$ ipython --no-banner

In [1]: import numpy as np

In [2]: np.set_printoptions(precision=2, suppress=True, linewidth=200, sign=" ")

In [3]: F = np.load("case19.npy")

In [4]: F
Out[4]: 
array([[-0.9 ,  0.1 , -1.6 ],
       [ 1.  , -0.7 , -1.  ],
       [ 0.02,  0.62, -1.12],
       [ 0.  ,  0.5 , -1.2 ],
       [ 0.1 , -0.6 ,  1.3 ],
       [ 0.4 , -1.2 , -0.2 ]])

In [5]: r0, g = F[3], F[1]

In [6]: r0 @ r0
Out[6]: np.float64(1.69)

In [7]: r0 @ g
Out[7]: np.float64(0.85)

In [8]: p = (r0 @ g) / (r0 @ r0) * r0

In [9]: g - p
Out[9]: array([ 1.  , -0.95, -0.4 ])

In [10]: np.outer(r0, g)
Out[10]: 
array([[ 0.  , -0.  , -0.  ],
       [ 0.5 , -0.35, -0.5 ],
       [-1.2 ,  0.84,  1.2 ]])

In [11]: M2 = np.c_[F[:, :1] @ np.array([[2]]), np.array([-2, 3, -2, 0, -3, 2])]

In [12]: M2
Out[12]: 
array([[-1.8 , -2.  ],
       [ 2.  ,  3.  ],
       [ 0.04, -2.  ],
       [ 0.  ,  0.  ],
       [ 0.2 , -3.  ],
       [ 0.8 ,  2.  ]])

In [13]: np.round(np.linalg.norm(M2 - F @ np.linalg.lstsq(F, M2)[0], axis=0), 2) + 0
Out[13]: array([ 0.  ,  3.78])

In [14]: np.linalg.matrix_rank(M2)
Out[14]: np.int64(2)

In [15]: np.linalg.norm(np.linalg.qr(F)[0].T @ M2, axis=0) ** 2 / ((M2 ** 2).sum(axis=0) + 1e-12)
Out[15]: array([ 1.  ,  0.52])

In [16]: vec = np.array([-3, -2])

In [17]: target = M2 @ vec

In [18]: np.linalg.solve(M2.T @ M2, M2.T @ target)
Out[18]: array([-3., -2.])

In [19]: np.round(np.linalg.pinv(M2) @ M2, 2) + 0
Out[19]: 
array([[ 1.,  0.],
       [ 0.,  1.]])

In [20]: rng = np.random.default_rng(807)

In [21]: target = target + 0.02 * rng.normal(size=6)

In [22]: target
Out[22]: array([  9.41, -12.04,   3.86,  -0.02,   5.39,  -6.35])

In [23]: coef, *_ = np.linalg.lstsq(M2, target)

In [24]: np.round(M2.T @ (target - M2 @ coef), 2) + 0
Out[24]: array([ 0.,  0.])
